$ ipython --no-banner

In [1]: import numpy as np

In [2]: import numpy.linalg as la

In [3]: np.set_printoptions(suppress=True, linewidth=160)

In [4]: rnd = lambda a: np.round(a, 3) + 0

In [5]: feats = np.loadtxt("mat.csv", delimiter=",")

In [6]: rnd(feats)
Out[6]: 
array([[ 0.584, -0.018,  0.263,  0.607,  0.052,  0.086,  0.258],
       [-0.018,  0.146,  0.493,  0.386, -0.902, -0.111, -0.69 ],
       [ 0.263,  0.493, -0.629, -0.473, -0.036,  0.424,  0.226],
       [ 0.607,  0.386, -0.473,  0.956,  0.14 , -0.631,  0.504],
       [ 0.052, -0.902, -0.036,  0.14 , -1.192, -0.21 , -0.23 ],
       [ 0.086, -0.111,  0.424, -0.631, -0.21 ,  0.961, -0.211],
       [ 0.258, -0.69 ,  0.226,  0.504, -0.23 , -0.211,  0.175]])

In [7]: # equal to its transpose

In [8]: [round(float(la.det(feats[:i, :i])), 2) + 0 for i in range(1, 8)]
Out[8]: [0.58, 0.08, -0.21, -0.22, 0.67, 0.0, 0.0]

In [9]: try:
   ...:     la.cholesky(feats)
   ...: except la.LinAlgError as e:
   ...:     print("failed:", e)
   ...: 
failed: Matrix is not positive definite

In [10]: np.all(la.eigvalsh(feats) > 0)
Out[10]: np.False_

In [11]: np.zeros(7, 7)
---------------------------------------------------------------------------
TypeError                                 Traceback (most recent call last)
Cell In[11], line 1
----> 1 np.zeros(7, 7)

TypeError: Cannot interpret '7' as a data type

In [12]: np.unravel_index(np.abs(feats).argmax(), feats.shape)
Out[12]: (np.int64(4), np.int64(4))

In [13]: rnd(feats.sum(axis=0))
Out[13]: array([ 1.832, -0.697,  0.268,  1.488, -2.378,  0.306,  0.031])

In [14]: rnd(np.abs(feats).max())
Out[14]: np.float64(1.192)

In [15]: feats.shape
Out[15]: (7, 7)

In [16]: f, g = feats[3], feats[5]

In [17]: rnd(f @ g)
Out[17]: np.float64(-1.537)

In [18]: rnd(f @ f)
Out[18]: np.float64(2.327)

In [19]: pr = (f @ g) / (f @ f) * f

In [20]: rnd((g - pr) @ f)
Out[20]: np.float64(0.0)

In [21]: def softmax(z):
    ...:     e = np.exp(z - z.max(axis=-1, keepdims=True))
    ...:     return e / e.sum(axis=-1, keepdims=True)
    ...: 

In [22]: rnd(softmax(feats[0]))
Out[22]: array([0.192, 0.105, 0.139, 0.196, 0.113, 0.117, 0.138])

In [23]: rnd(softmax(feats).sum(axis=1))
Out[23]: array([1., 1., 1., 1., 1., 1., 1.])

In [24]: S = feats @ feats.T / np.sqrt(7)

In [25]: softmax(S).round(6).argmax(axis=1)
Out[25]: array([3, 1, 2, 3, 4, 5, 4])

In [26]: A = np.load("dump.npy")

In [27]: A
Out[27]: 
array([[ 11.935,   8.726,   8.274,  15.719,   7.726,   5.828,  10.402,  18.055,  -0.075,  10.056],
       [  6.116,   3.722,   4.458,   8.199,   4.275,   2.908,   4.867,   8.901,   0.331,   4.512],
       [ 18.483,  12.133,  11.305,  24.138,  12.207,   8.839,  14.784,  26.847,  -0.106,  15.308],
       [-12.377,  -8.026,  -8.238, -15.846,  -7.883,  -5.891,  -9.964, -17.422,  -0.075,  -9.776],
       [-11.892,  -7.738,  -7.756, -15.599,  -8.212,  -6.31 , -10.02 , -17.906,   0.112, -10.04 ],
       [-11.486,  -8.419,  -7.98 , -15.797,  -8.019,  -6.544, -10.303, -18.214,  -0.069, -10.577],
       [ 17.821,  12.342,  12.229,  24.007,  12.267,   8.76 ,  14.822,  26.464,  -0.188,  14.57 ],
       [ 18.056,  11.62 ,  11.933,  24.213,  11.699,   9.197,  14.695,  27.15 ,   0.545,  14.591],
       [  6.149,   4.168,   3.69 ,   7.949,   4.324,   2.774,   4.827,   8.92 ,  -0.716,   5.367]])

In [28]: A.reshape(-1, 2)
Out[28]: 
array([[ 11.935,   8.726],
       [  8.274,  15.719],
       [  7.726,   5.828],
       [ 10.402,  18.055],
       [ -0.075,  10.056],
       [  6.116,   3.722],
       [  4.458,   8.199],
       [  4.275,   2.908],
       [  4.867,   8.901],
       [  0.331,   4.512],
       [ 18.483,  12.133],
       [ 11.305,  24.138],
       [ 12.207,   8.839],
       [ 14.784,  26.847],
       [ -0.106,  15.308],
       [-12.377,  -8.026],
       [ -8.238, -15.846],
       [ -7.883,  -5.891],
       [ -9.964, -17.422],
       [ -0.075,  -9.776],
       [-11.892,  -7.738],
       [ -7.756, -15.599],
       [ -8.212,  -6.31 ],
       [-10.02 , -17.906],
       [  0.112, -10.04 ],
       [-11.486,  -8.419],
       [ -7.98 , -15.797],
       [ -8.019,  -6.544],
       [-10.303, -18.214],
       [ -0.069, -10.577],
       [ 17.821,  12.342],
       [ 12.229,  24.007],
       [ 12.267,   8.76 ],
       [ 14.822,  26.464],
       [ -0.188,  14.57 ],
       [ 18.056,  11.62 ],
       [ 11.933,  24.213],
       [ 11.699,   9.197],
       [ 14.695,  27.15 ],
       [  0.545,  14.591],
       [  6.149,   4.168],
       [  3.69 ,   7.949],
       [  4.324,   2.774],
       [  4.827,   8.92 ],
       [ -0.716,   5.367]])

In [29]: A.ravel(order="F")
Out[29]: 
array([ 11.935,   6.116,  18.483, -12.377, -11.892, -11.486,  17.821,  18.056,   6.149,   8.726,   3.722,  12.133,  -8.026,  -7.738,  -8.419,  12.342,  11.62 ,
         4.168,   8.274,   4.458,  11.305,  -8.238,  -7.756,  -7.98 ,  12.229,  11.933,   3.69 ,  15.719,   8.199,  24.138, -15.846, -15.599, -15.797,  24.007,
        24.213,   7.949,   7.726,   4.275,  12.207,  -7.883,  -8.212,  -8.019,  12.267,  11.699,   4.324,   5.828,   2.908,   8.839,  -5.891,  -6.31 ,  -6.544,
         8.76 ,   9.197,   2.774,  10.402,   4.867,  14.784,  -9.964, -10.02 , -10.303,  14.822,  14.695,   4.827,  18.055,   8.901,  26.847, -17.422, -17.906,
       -18.214,  26.464,  27.15 ,   8.92 ,  -0.075,   0.331,  -0.106,  -0.075,   0.112,  -0.069,  -0.188,   0.545,  -0.716,  10.056,   4.512,  15.308,  -9.776,
       -10.04 , -10.577,  14.57 ,  14.591,   5.367])

In [30]: A.reshape(9, 11)
---------------------------------------------------------------------------
ValueError                                Traceback (most recent call last)
Cell In[30], line 1
----> 1 A.reshape(9, 11)

ValueError: cannot reshape array of size 90 into shape (9,11)

In [31]: blk = A.reshape(9, 2, -1)

In [32]: blk.transpose(1, 0, 2)
Out[32]: 
array([[[ 11.935,   8.726,   8.274,  15.719,   7.726],
        [  6.116,   3.722,   4.458,   8.199,   4.275],
        [ 18.483,  12.133,  11.305,  24.138,  12.207],
        [-12.377,  -8.026,  -8.238, -15.846,  -7.883],
        [-11.892,  -7.738,  -7.756, -15.599,  -8.212],
        [-11.486,  -8.419,  -7.98 , -15.797,  -8.019],
        [ 17.821,  12.342,  12.229,  24.007,  12.267],
        [ 18.056,  11.62 ,  11.933,  24.213,  11.699],
        [  6.149,   4.168,   3.69 ,   7.949,   4.324]],

       [[  5.828,  10.402,  18.055,  -0.075,  10.056],
        [  2.908,   4.867,   8.901,   0.331,   4.512],
        [  8.839,  14.784,  26.847,  -0.106,  15.308],
        [ -5.891,  -9.964, -17.422,  -0.075,  -9.776],
        [ -6.31 , -10.02 , -17.906,   0.112, -10.04 ],
        [ -6.544, -10.303, -18.214,  -0.069, -10.577],
        [  8.76 ,  14.822,  26.464,  -0.188,  14.57 ],
        [  9.197,  14.695,  27.15 ,   0.545,  14.591],
        [  2.774,   4.827,   8.92 ,  -0.716,   5.367]]])
